$ python -q
>>> import numpy as np
>>> from numpy import linalg as LA
>>> np.set_printoptions(suppress=True, linewidth=200)
>>> M = np.load("block17.npy")
>>> print(M)
[[ 14   5  -6   1   3  -1  -7  -1  -6  11  12  12  -9   3]
 [  5   6  -9   7   5   1   1  -3  -3   0   2   9  -7   0]
 [ -6  -9  14 -13  -7  -3  -1   5   6   1   0 -12   9   1]
 [  1   7 -13  22   2  10  -6  -6 -15  -1 -12   3   0  -5]
 [  3   5  -7   2   6  -2   6  -2   3  -3   4   9  -8   1]
 [ -1   1  -3  10  -2   6  -6  -2  -9   1  -8  -3   4  -3]
 [ -7   1  -1  -6   6  -6  17   0  15 -13   1   3  -5   1]
 [ -1  -3   5  -6  -2  -2   0   2   3   1   2  -3   2   1]
 [ -6  -3   6 -15   3  -9  15   3  18  -9   6   0  -3   3]
 [ 11   0   1  -1  -3   1 -13   1  -9  14   8   3  -1   2]
 [ 12   2   0 -12   4  -8   1   2   6   8  19  12 -11   6]
 [ 12   9 -12   3   9  -3   3  -3   0   3  12  18 -15   3]
 [ -9  -7   9   0  -8   4  -5   2  -3  -1 -11 -15  13  -3]
 [  3   0   1  -5   1  -3   1   1   3   2   6   3  -3   2]]
>>> # null space of dimension 11
>>> evals, vecs = LA.eigh(M)
>>> x = np.array([-1, -1, 1, 1, -3, -1, -1, -3, 0, 2, 3, 2, -1, 2])
>>> print(x @ M @ x)
481
>>> print(np.round(LA.eigvalsh(M[1:, 1:]), 2) + 0)
[ 0.    0.    0.    0.    0.    0.    0.    0.    0.    0.   36.79 58.08 62.13]
>>> x = np.array([6, 2, 0, 6, 7, 6, 3, 8, 2, 3, 5, 7, 8, 9])
>>> h = np.maximum(M @ x, 0)
>>> print(h)
[206 115   0  43  97   0   0   0   0 109 184 240   0  45]
>>> print(np.tanh(M @ x))
[ 1.  1. -1.  1.  1. -1. -1. -1. -1.  1.  1.  1. -1.  1.]
>>> print(np.flatnonzero(h > 1e-9))
[ 0  1  3  4  9 10 11 13]
>>> print(M.T @ h)
[10215  5034 -6235   329  4475 -2073 -1471 -1201 -1677  5740 10092 11499 -9303  2632]
>>> print(np.maximum(M @ x, 0) - np.maximum(-M @ x, 0))
[ 206  115 -150   43   97  -27  -33  -35  -54  109  184  240 -191   45]
>>> Uu, sigma, Vh = LA.svd(M)
>>> print(np.argmax(sigma[:-1] / (sigma[1:] + 1e-6)) + 1)
3
>>> out = Uu[:, :3] @ np.diag(sigma[:3]) @ Vh[:3]
>>> print(round(float(LA.norm(M - out) / LA.norm(M)), 2))
0.0
>>> print(round(np.abs(M - out).max(), 2))
0.0
>>> print(np.abs(np.diag(LA.qr(M)[1])) > 1e-9)
[ True  True  True False False False False False False False False False False False]
>>> print(np.allclose(M[:-1].T @ LA.lstsq(M[:-1].T, M[-1])[0], M[-1]))
True
>>> X = np.load("a.npy")
>>> print(X)
[[ 0.92 -1.07  0.42  0.12  0.54 -0.04 -0.01 -0.68  0.51  0.45 -0.19  0.13 -0.59 -0.5 ]
 [ 0.75 -0.31  1.03  0.28  0.82 -0.33 -0.92 -0.22  0.03 -0.44  1.03  0.34 -0.46  0.24]
 [ 0.42 -0.21  0.27  0.37 -0.1   0.09  0.01 -0.11  0.15 -0.37  0.16 -0.01  0.18  0.06]
 [ 0.58 -0.27  0.75  0.4   0.3  -0.37 -0.16  0.06 -0.02 -0.5   0.18  0.21 -0.54 -0.29]
 [ 0.3  -1.47 -0.08  0.12 -0.25 -0.05  0.07 -1.35  0.4   1.64 -0.02 -0.38 -0.02 -0.32]
 [-0.07 -0.08 -0.16  0.07  0.01  0.18 -0.16 -0.02 -0.21 -0.04  0.43 -0.41  0.36  0.54]
 [-1.88  0.51 -1.29  0.   -1.73  0.16  1.25  0.19 -0.07 -0.16 -1.02 -1.13  1.21  0.04]
 [-0.15  0.16  0.19 -0.19  0.64  0.   -0.47  0.86 -0.42 -0.18  0.83 -0.02 -0.16  0.8 ]
 [ 0.72 -0.58  0.85  0.35  0.71 -0.39 -0.32 -0.11  0.28 -0.19 -0.02  0.34 -0.88 -0.56]
 [-0.24  0.05 -1.02  0.49  0.04 -0.44 -0.24  0.3  -0.58  0.4   1.51 -0.14 -0.24  0.39]
 [ 0.    0.02  0.81  0.81  0.36 -0.22  0.15  0.53 -0.2  -0.7   0.9  -0.46 -0.1   0.23]]
>>> Uu, sigma, Vh = LA.svd(X, full_matrices=False)
>>> print(np.allclose(Uu * sigma @ Vh, X))
True
>>> print(np.round(np.cumsum(sigma ** 2) / np.sum(sigma ** 2), 2))
[0.51 0.76 0.88 0.94 0.97 0.99 0.99 1.   1.   1.   1.  ]
>>> print(sigma.round(2))
[5.   3.5  2.45 1.71 1.2  0.84 0.59 0.42 0.28 0.2  0.14]
>>> print(np.abs(Uu[:, 0]).round(6).argmax())
6
>>> print(np.round(Vh @ Vh.T, 2) + 0)
[[1. 0. 0. 0. 0. 0. 0. 0. 0. 0. 0.]
 [0. 1. 0. 0. 0. 0. 0. 0. 0. 0. 0.]
 [0. 0. 1. 0. 0. 0. 0. 0. 0. 0. 0.]
 [0. 0. 0. 1. 0. 0. 0. 0. 0. 0. 0.]
 [0. 0. 0. 0. 1. 0. 0. 0. 0. 0. 0.]
 [0. 0. 0. 0. 0. 1. 0. 0. 0. 0. 0.]
 [0. 0. 0. 0. 0. 0. 1. 0. 0. 0. 0.]
 [0. 0. 0. 0. 0. 0. 0. 1. 0. 0. 0.]
 [0. 0. 0. 0. 0. 0. 0. 0. 1. 0. 0.]
 [0. 0. 0. 0. 0. 0. 0. 0. 0. 1. 0.]
 [0. 0. 0. 0. 0. 0. 0. 0. 0. 0. 1.]]
>>> print(np.round(Uu.T @ X @ Vh.T, 2) + 0)
[[5.   0.   0.   0.   0.   0.   0.   0.   0.   0.   0.  ]
 [0.   3.5  0.   0.   0.   0.   0.   0.   0.   0.   0.  ]
 [0.   0.   2.45 0.   0.   0.   0.   0.   0.   0.   0.  ]
 [0.   0.   0.   1.71 0.   0.   0.   0.   0.   0.   0.  ]
 [0.   0.   0.   0.   1.2  0.   0.   0.   0.   0.   0.  ]
 [0.   0.   0.   0.   0.   0.84 0.   0.   0.   0.   0.  ]
 [0.   0.   0.   0.   0.   0.   0.59 0.   0.   0.   0.  ]
 [0.   0.   0.   0.   0.   0.   0.   0.42 0.   0.   0.  ]
 [0.   0.   0.   0.   0.   0.   0.   0.   0.28 0.   0.  ]
 [0.   0.   0.   0.   0.   0.   0.   0.   0.   0.2  0.  ]
 [0.   0.   0.   0.   0.   0.   0.   0.   0.   0.   0.14]]
>>> print(Uu.shape, sigma.shape, Vh.shape)
(11, 11) (11,) (11, 14)
>>> u = np.array([-4, 7, 8])
>>> print(np.round(np.correlate(X[0], X[5], "full"), 2) + 0)
[ 0.5  -0.25 -0.54  1.05 -0.33  0.15  0.   -0.34  0.3   0.34 -0.33 -0.22  0.35 -0.77  0.19 -0.36 -0.25  0.18  0.21  0.13 -0.1  -0.13 -0.08  0.06  0.12  0.08  0.04]
>>> print(np.round(LA.svd(X, compute_uv=False), 2))
[5.   3.5  2.45 1.71 1.2  0.84 0.59 0.42 0.28 0.2  0.14]
>>> print(X.shape)
(11, 14)
>>> print(np.unravel_index(np.abs(X).argmax(), X.shape))
(np.int64(6), np.int64(0))
>>> print(np.abs(X).max())
1.88
>>> print(np.round(X.sum(axis=1), 2))
[ 0.01  1.84  0.91  0.33 -1.41  0.44 -3.92  1.89  0.2   0.28  2.13]
>>> print(np.round(X.mean(axis=0), 2))
[ 0.12 -0.3   0.16  0.26  0.12 -0.13 -0.07 -0.05 -0.01 -0.01  0.34 -0.14 -0.11  0.06]
>>> t3 = np.stack([X, -2 * X, X[::-1]])
>>> print(LA.matrix_rank(t3.reshape(3, -1)))
2
>>> print((t3 @ X.T).shape)
(3, 11, 11)
>>> print(np.round(np.einsum("bij,cij->bc", t3, t3), 2))
[[ 48.95 -97.9    1.75]
 [-97.9  195.8   -3.5 ]
 [  1.75  -3.5   48.95]]
>>> print(LA.matrix_rank(t3))
[11 11 11]
>>> rng = np.random.default_rng(50702)
>>> out = X + rng.integers(-2, 3, (11, 10)) @ rng.integers(-2, 3, (10, 14))
>>> print(out.round(2))
[[ -0.08   3.93  -1.58   9.12   4.54  -7.04   3.99   3.32  -3.49   8.45   6.81   2.13  -3.59 -13.5 ]
 [-10.25   9.69  -0.97  -3.72  -9.18   2.67  -8.92   0.78  -7.97  -1.44  -4.97  -0.66  -6.46  12.24]
 [ -1.58 -12.21   7.27  -4.63   3.9    4.09 -15.99  -4.11  -5.85  -6.37   1.16  -7.01  -0.82   3.06]
 [ -1.42  -2.27 -15.25   9.4   -6.7   -2.37  -1.16   4.06  -9.02   8.5   -0.82  -2.79  -7.54 -11.29]
 [  7.3    5.53   4.92  -9.88   3.75  -6.05   3.07  -6.35   3.4   -4.36   3.98   8.62   1.98  -0.32]
 [ -1.07   6.92  -1.16  -4.93  -2.99  -1.82  -1.16  -3.02   2.79  -2.04  -0.57   3.59   2.36   4.54]
 [  2.12  -8.49  -0.29   7.     5.27 -10.84   2.25   5.19  -2.07  15.84   6.98  -3.13   0.21 -11.96]
 [  8.85  -6.84   7.19  -0.19  12.64  -9.    -3.47  -6.14   0.58 -12.18  12.83   2.98   7.84 -18.2 ]
 [  4.72   4.42  -0.15  -3.65  -3.29   7.61   7.68  -0.11  -0.72 -11.19  -7.02   1.34  -4.88   5.44]
 [  4.76  -0.95  -3.02   5.49  -0.96  -0.44   3.76   2.3   -6.58  -6.6   -0.49  -5.14  -5.24  -8.61]
 [  6.     3.02   9.81  -6.19   9.36 -12.22  -1.85  -2.47  10.8   -3.7   10.9    1.54  11.9   -5.77]]
>>> print(np.round(LA.svd(out - X, compute_uv=False), 2) + 0)
[52.27 44.08 29.46 24.95 18.32 11.2   9.49  7.57  2.95  1.54  0.  ]
>>> print(np.abs(out - X).sum(axis=1))
[ 73.  83.  78.  83.  71.  39.  86. 109.  64.  54.  95.]
>>> W0 = np.array([[-0.3, 0.1, 2.2, -1.8, -1.6, 0.2, 1.4, -0.5],
...     [1.5, 0.2, 0.6, -0.2, -0.9, -1.3, 0.0, -0.2],
...     [-0.2, 0.0, -0.5, -0.8, 1.1, -0.2, 1.1, -0.4],
...     [1.4, 0.6, 2.7, 0.3, -0.1, 0.1, 0.3, 0.9],
...     [1.2, 1.1, 1.1, 2.1, -0.8, 1.1, -1.2, -0.9]])
>>> print(W0)
[[-0.3  0.1  2.2 -1.8 -1.6  0.2  1.4 -0.5]
 [ 1.5  0.2  0.6 -0.2 -0.9 -1.3  0.  -0.2]
 [-0.2  0.  -0.5 -0.8  1.1 -0.2  1.1 -0.4]
 [ 1.4  0.6  2.7  0.3 -0.1  0.1  0.3  0.9]
 [ 1.2  1.1  1.1  2.1 -0.8  1.1 -1.2 -0.9]]
>>> t = np.radians(30)
>>> Rm = np.eye(8)
>>> Rm[0, 0] = Rm[3, 3] = np.cos(t)
>>> Rm[0, 3], Rm[3, 0] = -np.sin(t), np.sin(t)
>>> print(Rm.round(2))
[[ 0.87  0.    0.   -0.5   0.    0.    0.    0.  ]
 [ 0.    1.    0.    0.    0.    0.    0.    0.  ]
 [ 0.    0.    1.    0.    0.    0.    0.    0.  ]
 [ 0.5   0.    0.    0.87  0.    0.    0.    0.  ]
 [ 0.    0.    0.    0.    1.    0.    0.    0.  ]
 [ 0.    0.    0.    0.    0.    1.    0.    0.  ]
 [ 0.    0.    0.    0.    0.    0.    1.    0.  ]
 [ 0.    0.    0.    0.    0.    0.    0.    1.  ]]
>>> out = W0 @ Rm.T
>>> print(np.round(LA.svd(W0, compute_uv=False), 2), np.round(LA.svd(out, compute_uv=False), 2))
[4.53 3.87 2.07 1.84 1.26] [4.53 3.87 2.07 1.84 1.26]
>>> out = np.array([[5, 0], [5, 5], [2, 4], [0, 4], [4, 5], [1, 1], [0, 4], [1, 5]])
>>> print(np.round(out.T @ Rm.T, 2))
[[ 4.33  5.    2.    2.5   4.    1.    0.    1.  ]
 [-2.    5.    4.    3.46  5.    1.    4.    5.  ]]
>>> print(np.round(Rm @ out, 2))
[[ 4.33 -2.  ]
 [ 5.    5.  ]
 [ 2.    4.  ]
 [ 2.5   3.46]
 [ 4.    5.  ]
 [ 1.    1.  ]
 [ 0.    4.  ]
 [ 1.    5.  ]]
>>> print(np.einsum("ij,ij->i", Rm, Rm))
[1. 1. 1. 1. 1. 1. 1. 1.]
>>> print(np.vstack([Rm, out.T]).shape)
(10, 8)
>>> print(np.round(np.einsum("ik,kj->ji", Rm, out), 2))
[[ 4.33  5.    2.    2.5   4.    1.    0.    1.  ]
 [-2.    5.    4.    3.46  5.    1.    4.    5.  ]]
>>> print(LA.matrix_rank(np.vstack([Rm, out.T])))
8
>>> G = W0.T @ W0
>>> print(LA.matrix_rank(G))
5
>>> print(np.round(LA.eigvalsh(G)[::-1], 2) + 0)
[20.48 15.01  4.3   3.4   1.58  0.    0.    0.  ]
>>> print((W0 @ W0.T).shape)
(5, 5)
>>> print(np.round(LA.svd(W0, compute_uv=False) ** 2, 2))
[20.48 15.01  4.3   3.4   1.58]
>>> print(np.allclose(G, G.T))
True
>>> print(np.round(np.trace(G), 2), round(float((W0 ** 2).sum()), 2))
44.76 44.76
>>> J = np.load("x.npy")
>>> print(J)
[[-5  5  2 -4  4  4 -4 -3 -5  0]
 [ 0  1 -1  4  4 -2  4 -4  1 -3]
 [ 5 -1  1 -2 -3 -2 -4  4  5  5]
 [-2  4 -2  8  0 -3 -5 -5  4 -4]
 [-3  0  0  3  5 -1 -1 -4 -4  2]
 [ 4  5 -5 -2 -2  4  5  4 -1 -2]
 [-3  0 -3  5  0  4 -4  2 -2 -2]
 [-2 -5  2  1 -1  2  2  2 -4  1]
 [ 0  0  2 -1  2  2 -4  0  0 -2]
 [-4  5  5  2 -2  3  5  0  5  2]]
>>> u = np.array([0, -2])
>>> print(np.array([np.convolve(row, u, "same") for row in J]))
[[  0  10 -10  -4   8  -8  -8   8   6  10]
 [  0   0  -2   2  -8  -8   4  -8   8  -2]
 [  0 -10   2  -2   4   6   4   8  -8 -10]
 [  0   4  -8   4 -16   0   6  10  10  -8]
 [  0   6   0   0  -6 -10   2   2   8   8]
 [  0  -8 -10  10   4   4  -8 -10  -8   2]
 [  0   6   0   6 -10   0  -8   8  -4   4]
 [  0   4  10  -4  -2   2  -4  -4  -4   8]
 [  0   0   0  -4   2  -4  -4   8   0   0]
 [  0   8 -10 -10  -4   4  -6 -10   0 -10]]
>>> print(np.convolve(J[8], u))
[ 0  0  0 -4  2 -4 -4  8  0  0  4]
>>> print(np.round(np.abs(LA.svd(J)[2][-1]), 2))
[0.2  0.27 0.21 0.05 0.19 0.56 0.01 0.64 0.18 0.2 ]
>>> Uu, sigma, Vh = LA.svd(J)
>>> print(sigma.round(2))
[17.69 14.54 13.04 11.41 11.07  9.31  5.09  3.67  1.4   0.05]
>>> out = Uu[:, :9] @ np.diag(sigma[:9]) @ Vh[:9]
>>> print(np.round(LA.norm(J - out, 2), 2), round(sigma[9], 2))
0.05 0.05
>>> print(round(float(LA.norm(J - out) / LA.norm(J)), 2))
0.0
>>> print(LA.matrix_power(J, 3))
[[-1031   186   236   314   401   723  -655  -199  -569  -197]
 [   52   158  -182   445   410  -878  -141  -930   262  -284]
 [  704  -173    71  -467  -468   134   442   849   402   574]
 [ -155    70    58   289   853  -940 -1114 -1233   168  -330]
 [ -303   235    85   650   305  -333  -541  -633   423  -332]
 [  206   -41  -971   477     2   -71   459    48  -483  -339]
 [ -371    55  -222   370   314   -10  -549  -410  -263  -469]
 [ -141    18   195  -131  -294   401   204   284   -19  -129]
 [ -317    12   278  -276   125   282    17    24  -283   207]
 [ -250   191   -20   191   283   143  -493  -352  -219  -551]]
>>> print((J - J.T) / 2)
[[ 0.   2.5 -1.5 -1.   3.5  0.  -0.5 -0.5 -2.5  2. ]
 [-2.5  0.   0.   0.   2.  -3.5  2.   0.5  0.5 -4. ]
 [ 1.5  0.   0.   0.  -1.5  1.5 -0.5  1.   1.5  0. ]
 [ 1.   0.   0.   0.  -1.5 -0.5 -5.  -3.   2.5 -3. ]
 [-3.5 -2.   1.5  1.5  0.   0.5 -0.5 -1.5 -3.   2. ]
 [ 0.   3.5 -1.5  0.5 -0.5  0.   0.5  1.  -1.5 -2.5]
 [ 0.5 -2.   0.5  5.   0.5 -0.5  0.   0.   1.  -3.5]
 [ 0.5 -0.5 -1.   3.   1.5 -1.   0.   0.  -2.   0.5]
 [ 2.5 -0.5 -1.5 -2.5  3.   1.5 -1.   2.   0.  -3.5]
 [-2.   4.   0.   3.  -2.   2.5  3.5 -0.5  3.5  0. ]]
>>> print(np.trace(J))
14
